% ipython --no-banner

In [1]: import numpy as np

In [2]: from numpy import linalg as LA

In [3]: np.set_printoptions(suppress=True, linewidth=100)

In [4]: X = np.load("data.npy")

In [5]: X
Out[5]: 
array([[ 0,  0,  0],
       [-1, -1, -1],
       [ 0,  0,  0]])

In [6]: U, s, Vh = LA.svd(X)

In [7]: evecs = Vh[:(s > 1e-8).sum()]

In [8]: rng = np.random.default_rng(71329)

In [9]: x0 = X[1] + -1 * X[2] + rng.integers(2) * np.eye(3)[0]

In [10]: x0
Out[10]: array([-1., -1., -1.])

In [11]: np.round(LA.norm(x0 - evecs.T @ evecs @ x0), 3)
Out[11]: np.float64(0.0)

In [12]: np.allclose(evecs.T @ evecs @ x0, x0)
Out[12]: True

In [13]: np.round(evecs.T @ evecs, 3)
Out[13]: 
array([[0.333, 0.333, 0.333],
       [0.333, 0.333, 0.333],
       [0.333, 0.333, 0.333]])

In [14]: np.round(np.diag(evecs.T @ evecs), 3)
Out[14]: array([0.333, 0.333, 0.333])

In [15]: np.round(LA.norm(X, 2) / LA.norm(X), 3)
Out[15]: np.float64(1.0)

In [16]: LA.matrix_rank(X, rtol=0.1)
Out[16]: np.int64(1)

In [17]: labels = rng.permutation(3)

In [18]: labels
Out[18]: array([0, 2, 1])

In [19]: A2 = X[labels][:, labels]

In [20]: np.round(LA.det(A2), 3), np.round(LA.det(X[labels]), 3)
Out[20]: (np.float64(0.0), np.float64(0.0))

In [21]: np.allclose(A2, X)
Out[21]: False

In [22]: np.round(np.sort(np.abs(LA.eigvals(A2))), 3)
Out[22]: array([0., 0., 1.])

In [23]: np.trace(A2)
Out[23]: np.int64(-1)

In [24]: LA.lstsq(X[:-1].T, X[-1])[2]
Out[24]: np.int32(1)

In [25]: round(float(np.trace(LA.pinv(X) @ X)), 3)
Out[25]: 1.0

In [26]: np.abs(np.diag(LA.qr(X)[1])) > 1e-9
Out[26]: array([ True, False, False])

In [27]: np.diff(X, axis=0)
Out[27]: 
array([[-1, -1, -1],
       [ 1,  1,  1]])

In [28]: np.unravel_index(np.abs(X).argmax(), X.shape)
Out[28]: (np.int64(1), np.int64(0))

In [29]: np.round(LA.norm(X), 3)
Out[29]: np.float64(1.732)

In [30]: np.round(X.mean(axis=0), 3)
Out[30]: array([-0.333, -0.333, -0.333])

In [31]: LA.matrix_rank(X)
Out[31]: np.int64(1)

In [32]: X.sum(axis=0)
Out[32]: array([-1, -1, -1])

In [33]: X - X[0]
Out[33]: 
array([[ 0,  0,  0],
       [-1, -1, -1],
       [ 0,  0,  0]])

In [34]: X.shape
Out[34]: (3, 3)

In [35]: W0 = 3 * np.eye(3) + np.eye(3, k=1)

In [36]: W0
Out[36]: 
array([[3., 1., 0.],
       [0., 3., 1.],
       [0., 0., 3.]])

In [37]: O = W0.astype(float).copy()

In [38]: for j in range(3):
    ...:     O[:, j] -= O[:, :j] @ (O[:, :j].T @ O[:, j])
    ...:     O[:, j] /= LA.norm(O[:, j])
    ...: 

In [39]: O.T @ O
Out[39]: 
array([[1., 0., 0.],
       [0., 1., 0.],
       [0., 0., 1.]])

In [40]: O.T @ W0
Out[40]: 
array([[3., 1., 0.],
       [0., 3., 1.],
       [0., 0., 3.]])

In [41]: W2 = 20 * np.array([[-0.3, 0.7, -0.3], [0.5, -1.6, 0.4]])

In [42]: labels = rng.integers(0, 2, 24)

In [43]: data = W2[labels] + rng.normal(size=(24, 3))

In [44]: data.round(3)
Out[44]: 
array([[ -5.536,  13.196,  -6.496],
       [ -5.097,  14.335,  -7.658],
       [ -7.77 ,  15.246,  -5.372],
       [ 10.527, -30.715,   8.18 ],
       [ -7.517,  13.802,  -6.678],
       [  9.274, -31.306,   7.403],
       [ -6.727,  13.258,  -6.694],
       [ 10.672, -30.35 ,   7.494],
       [  8.597, -33.359,   9.184],
       [ -5.256,  16.221,  -6.122],
       [  9.439, -33.02 ,   6.408],
       [ -7.583,  14.075,  -6.914],
       [  8.918, -31.828,   8.792],
       [ -7.121,  16.009,  -4.542],
       [ -8.389,  12.506,  -6.388],
       [ -6.413,  13.886,  -4.714],
       [ 10.519, -32.382,   7.964],
       [ -5.656,  14.419,  -5.063],
       [ -5.24 ,  14.694,  -4.104],
       [ -5.258,  13.54 ,  -6.113],
       [ -4.964,  12.039,  -5.458],
       [ 10.516, -32.651,   8.641],
       [  9.749, -32.113,   7.014],
       [ -4.427,  15.439,  -5.495]])

In [45]: Ac = data - data.mean(axis=0)

In [46]: evecs = LA.svd(Ac)[2][:1]

In [47]: A2 = Ac - Ac @ evecs.T @ evecs

In [48]: np.round(np.diag(evecs.T @ evecs), 3)
Out[48]: array([0.099, 0.827, 0.073])

In [49]: O, evecs = LA.qr(data[:, :1])[0], LA.qr(data[:, 1:])[0]

In [50]: s = LA.svd(O.T @ evecs, compute_uv=False)

In [51]: np.round(LA.norm(O @ O.T - evecs @ evecs.T, 2), 3)
Out[51]: np.float64(1.0)

In [52]: s.round(3)
Out[52]: array([0.988])

In [53]: U, s, Vh = LA.svd(data)

In [54]: np.argmax(s[:-1] / (s[1:] + 1e-6)) + 1
Out[54]: np.int64(1)

In [55]: A2 = U[:, :1] @ np.diag(s[:1]) @ Vh[:1]

In [56]: round(float(LA.norm(data - A2) / LA.norm(data)), 3)
Out[56]: 0.096

In [57]: round(float(np.abs(data - A2).max()), 3)
Out[57]: 3.506

In [58]: np.round(LA.norm(data - A2, 2), 3), round(float(s[1]), 3)
Out[58]: (np.float64(10.703), 10.703)

In [59]: LA.matrix_rank(data, rtol=0.05)
Out[59]: np.int64(2)

In [60]: W2 = data[[3, 11]].astype(float)

In [61]: for _ in range(5):
    ...:     labels = LA.norm(data[:, None] - W2, axis=-1).argmin(axis=1)
    ...:     W2 = np.array([data[labels == j].mean(axis=0) for j in range(2)])
    ...: 

In [62]: labels
Out[62]: array([1, 1, 1, 0, 1, 0, 1, 0, 0, 1, 0, 1, 0, 1, 1, 1, 0, 1, 1, 1, 1, 0, 0, 1])

In [63]: np.abs(W2[1] - W2[0]).argmax()
Out[63]: np.int64(1)

In [64]: W2.round(3)
Out[64]: 
array([[  9.801, -31.969,   7.898],
       [ -6.197,  14.178,  -5.854]])

In [65]: np.bincount(labels)
Out[65]: array([ 9, 15])

In [66]: J = np.load("out17.npy")

In [67]: J
Out[67]: 
array([[1, 1],
       [1, 1]])

In [68]: r0 = np.array([3, 0])

In [69]: np.convolve(X[2], r0)
Out[69]: array([0, 0, 0, 0])

In [70]: np.cross(X[2, :3], X[1, :3])
Out[70]: array([0, 0, 0])

In [71]: np.array([np.convolve(row, r0, "same") for row in X])
Out[71]: 
array([[ 0,  0,  0],
       [-3, -3, -3],
       [ 0,  0,  0]])

In [72]: feats = np.loadtxt("mat.csv", delimiter=",")

In [73]: feats
Out[73]: 
array([[ 1.542,  1.524,  1.67 ],
       [ 0.589,  0.543,  0.702],
       [-0.186,  0.018, -0.099],
       [ 0.158, -0.447, -0.692]])

In [74]: proj = feats @ LA.solve(feats.T @ feats, feats.T)

In [75]: np.allclose(proj @ proj, proj)
Out[75]: True

In [76]: round(np.trace(proj), 3)
Out[76]: np.float64(3.0)

In [77]: np.round(proj @ feats[:, 1], 3)
Out[77]: array([ 1.524,  0.543,  0.018, -0.447])

In [78]: np.round(np.diag(proj), 3)
Out[78]: array([0.934, 0.351, 0.73 , 0.985])

In [79]: np.round((np.eye(4) - proj) @ feats, 3) + 0
Out[79]: 
array([[0., 0., 0.],
       [0., 0., 0.],
       [0., 0., 0.],
       [0., 0., 0.]])

In [80]: np.round(LA.eigvalsh(proj), 3) + 0
Out[80]: array([0., 1., 1., 1.])

In [81]: A2 = feats + rng.integers(-2, 3, (4, 2)) @ rng.integers(-2, 3, (2, 3))

In [82]: A2.round(3)
Out[82]: 
array([[ 2.542,  2.524,  3.67 ],
       [-2.411, -1.457, -1.298],
       [-0.186,  1.018,  3.901],
       [ 3.158,  0.553, -2.692]])

In [83]: np.round(LA.svd(A2 - feats, compute_uv=False), 3) + 0
Out[83]: array([5.745, 4.583, 0.   ])

In [84]: np.abs(A2 - feats).sum(axis=1)
Out[84]: array([4., 7., 5., 6.])

In [85]: np.round(A2 - feats, 3)
Out[85]: 
array([[ 1.,  1.,  2.],
       [-3., -2., -2.],
       [ 0.,  1.,  4.],
       [ 3.,  1., -2.]])

In [86]: O, r_ = LA.qr(feats)

In [87]: O.round(3)
Out[87]: 
array([[-0.924,  0.137, -0.247],
       [-0.353, -0.01 ,  0.475],
       [ 0.111,  0.304, -0.791],
       [-0.095, -0.943, -0.296]])

In [88]: np.allclose(r_.T @ r_, feats.T @ feats)
Out[88]: True

In [89]: r0, r1 = O[2], O[3]

In [90]: np.round(r0 @ r0, 3)
Out[90]: np.float64(0.73)

In [91]: pr = (r0 @ r1) / (r0 @ r0) * r0

In [92]: LA.matrix_rank(np.outer(r0, r1))
Out[92]: np.int64(1)

In [93]: pr.round(3)
Out[93]: array([-0.01 , -0.026,  0.068])

In [94]: np.round(LA.norm(r0 + r1) ** 2 + LA.norm(r0 - r1) ** 2, 3)
Out[94]: np.float64(3.431)

In [95]: E = np.load("w.npy")

In [96]: E
Out[96]: 
array([[-3., -1.,  1.],
       [ 0.,  3.,  8.],
       [ 0.,  7.,  2.]])

In [97]: labels = rng.permutation(3)

In [98]: A2 = E[:, labels] * rng.choice([-1, 1], 3)

In [99]: A2
Out[99]: 
array([[ 1., -1., -3.],
       [ 8.,  3.,  0.],
       [ 2.,  7.,  0.]])

In [100]: U, _, Vh = LA.svd(E.T @ A2)

In [101]: np.round(U @ Vh, 3) + 0
Out[101]: 
array([[0., 0., 1.],
       [0., 1., 0.],
       [1., 0., 0.]])

In [102]: labels
Out[102]: array([2, 1, 0])

In [103]: F = np.loadtxt("run10.csv", delimiter=",")

In [104]: F
Out[104]: 
array([[ 0., -2.,  0.,  0.],
       [ 0.,  0.,  0.,  0.],
       [ 0.,  0.,  0.,  1.],
       [-3.,  0.,  0.,  0.]])

In [105]: A2 = np.array([[0, 0], [-2, -2]])

In [106]: W2 = np.kron(A2, F)

In [107]: round(LA.norm(W2, 2), 3), round(float(LA.norm(A2, 2) * LA.norm(F, 2)), 3)
Out[107]: (np.float64(8.485), 8.485)

In [108]: proj = np.triu(np.array([[5, 0, 2, 4], [5, 1, 4, 2], [3, 4, 0, 1], [4, 3, 4, 5]]), 1) + np.eye(4)

In [109]: A2 = proj @ F @ LA.inv(proj)

In [110]: np.trace(A2), np.trace(F)
Out[110]: (np.float64(0.0), np.float64(0.0))

In [111]: np.round(np.poly(A2), 3) + 0
Out[111]: array([1., 0., 0., 0., 0.])

In [112]: proj @ F - F @ proj
Out[112]: 
array([[-12.,   0.,   8.,   6.],
       [ -6.,   0.,   0.,   4.],
       [ -3.,   0.,   0.,   0.],
       [  0.,   0.,   6.,  12.]])

In [113]: LA.matrix_rank(A2)
Out[113]: np.int64(3)

In [114]: np.round(LA.det(A2), 3)
Out[114]: np.float64(0.0)

In [115]: np.poly(F)
Out[115]: array([1., 0., 0., 0., 0.])

In [116]: round(LA.det(2 * F), 3), round(LA.det(F), 3)
Out[116]: (np.float64(0.0), np.float64(0.0))

In [117]: np.einsum("ij,ji->", F, F)
Out[117]: np.float64(0.0)

In [118]: np.einsum("ii->", F)
Out[118]: np.float64(0.0)

In [119]: round(LA.eigvals(F).sum().real, 3)
Out[119]: np.float64(0.0)

In [120]: np.round(LA.det(F[::-1]), 3)
Out[120]: np.float64(0.0)

In [121]: np.kron(np.eye(2, dtype=int), F)
Out[121]: 
array([[ 0., -2.,  0.,  0.,  0., -0.,  0.,  0.],
       [ 0.,  0.,  0.,  0.,  0.,  0.,  0.,  0.],
       [ 0.,  0.,  0.,  1.,  0.,  0.,  0.,  0.],
       [-3.,  0.,  0.,  0., -0.,  0.,  0.,  0.],
       [ 0., -0.,  0.,  0.,  0., -2.,  0.,  0.],
       [ 0.,  0.,  0.,  0.,  0.,  0.,  0.,  0.],
       [ 0.,  0.,  0.,  0.,  0.,  0.,  0.,  1.],
       [-0.,  0.,  0.,  0., -3.,  0.,  0.,  0.]])

In [122]: round(LA.det(F.T), 3)
Out[122]: np.float64(0.0)

In [123]: K = np.load("dump.npy")

In [124]: K
Out[124]: 
array([[14,  5, 13],
       [ 5,  2,  6],
       [13,  6, 26]])

In [125]: x0 = np.ones(3)

In [126]: for _ in range(5):
     ...:     x0 = K @ x0
     ...:     x0 /= LA.norm(x0)
     ...:     print(round(x0 @ K @ x0, 3))
     ...: 
36.03
36.08
36.081
36.081
36.081

In [127]: x0.round(3)
Out[127]: array([0.532, 0.222, 0.817])
